% ipython --no-banner

In [1]: import numpy as np

In [2]: np.set_printoptions(precision=1, suppress=True, linewidth=100)

In [3]: def tidy(a):
   ...:     return np.round(a, 1) + 0
   ...: 

In [4]: M = np.loadtxt("a.csv", delimiter=",")

In [5]: tidy(M)
Out[5]: 
array([[ -4. , -15.9,   0. ,  19.9,  15.9,  19.9,  -4. ],
       [ -3.5, -13.9,  -0.2,  17.7,  14.1,  18. ,  -3.1],
       [ -2.4,  -9.8,  -0.5,  13.2,  10.3,  14. ,  -1.5],
       [ -1.2,  -5.9,  -0.8,   8.7,   6.7,   9.9,  -0.1],
       [ -1.1,  -5.3,  -0.9,   8.1,   6.2,   9.3,   0.1],
       [ -1. ,  -5.3,  -0.9,   8. ,   6.1,   9.2,   0.1],
       [ -0.1,  -2.2,  -1. ,   4.3,   3.2,   5.3,   1. ],
       [  0.3,  -1.2,  -1. ,   2.9,   2.2,   3.7,   1.1],
       [  0.4,  -0.6,  -0.9,   2. ,   1.5,   2.6,   1. ],
       [  0.2,   0. ,  -0.3,   0.3,   0.3,   0.3,   0.3],
       [  0.2,   0. ,  -0.2,   0.2,   0.2,   0.3,   0.2],
       [ -0.2,   0. ,   0.2,  -0.1,  -0.2,  -0.1,  -0.1],
       [ -0.2,   0. ,   0.2,  -0.2,  -0.2,  -0.2,  -0.2],
       [ -0.2,   0. ,   0.2,  -0.2,  -0.2,  -0.2,  -0.2],
       [ -1. ,   0.1,   0.8,  -0.8,  -0.9,  -0.5,  -0.7],
       [ -1.7,   0.3,   1.4,  -1.4,  -1.7,  -0.7,  -0.9],
       [ -2.1,   0.5,   1.7,  -1.8,  -2.2,  -0.7,  -1. ],
       [ -4.1,   2.1,   3.1,  -4.2,  -5.2,  -1. ,  -1. ],
       [ -6. ,   4.5,   4.3,  -7.1,  -8.8,  -1.4,  -0.4],
       [ -8.7,   9. ,   6. , -12.3, -15. ,  -2.3,   1.2],
       [ -9.4,  10.3,   6.4, -13.7, -16.7,  -2.6,   1.7],
       [-11.8,  15.5,   7.9, -19.4, -23.3,  -3.9,   3.8]])

In [6]: U, s, VT = np.linalg.svd(M)

In [7]: vecs = VT[:(s > 1e-8).sum()]

In [8]: rng = np.random.default_rng(475)

In [9]: x0 = M[21] + -1 * M[9] + rng.integers(2) * np.eye(7)[0]

In [10]: tidy(x0)
Out[10]: array([-12. ,  15.5,   8.1, -19.7, -23.6,  -4.2,   3.5])

In [11]: np.linalg.matrix_rank(np.vstack([M, x0]))
Out[11]: np.int64(3)

In [12]: tidy(np.linalg.norm(x0 - vecs.T @ vecs @ x0))
Out[12]: np.float64(0.0)

In [13]: np.abs(np.diag(np.linalg.qr(M)[1])) > 1e-9
Out[13]: array([ True,  True,  True, False, False, False, False])

In [14]: tidy(np.trace(np.linalg.pinv(M) @ M))
Out[14]: np.float64(3.0)

In [15]: np.allclose(M[:-1].T @ np.linalg.lstsq(M[:-1].T, M[-1])[0], M[-1])
Out[15]: True

In [16]: Xc = M - M.mean(axis=0)

In [17]: U, s, VT = np.linalg.svd(Xc, full_matrices=False)

In [18]: np.linalg.matrix_rank(Xc)
Out[18]: np.int64(3)

In [19]: tidy(Xc.mean(axis=0))
Out[19]: array([0., 0., 0., 0., 0., 0., 0.])

In [20]: tidy(s)
Out[20]: array([76.2, 20. ,  7. ,  0. ,  0. ,  0. ,  0. ])

In [21]: np.abs(VT[0]).argmax()
Out[21]: np.int64(3)

In [22]: np.searchsorted(np.cumsum(s ** 2) / (s ** 2).sum(), 0.9) + 1
Out[22]: np.int64(1)

In [23]: tidy(s ** 2 / (s ** 2).sum())
Out[23]: array([0.9, 0.1, 0. , 0. , 0. , 0. , 0. ])
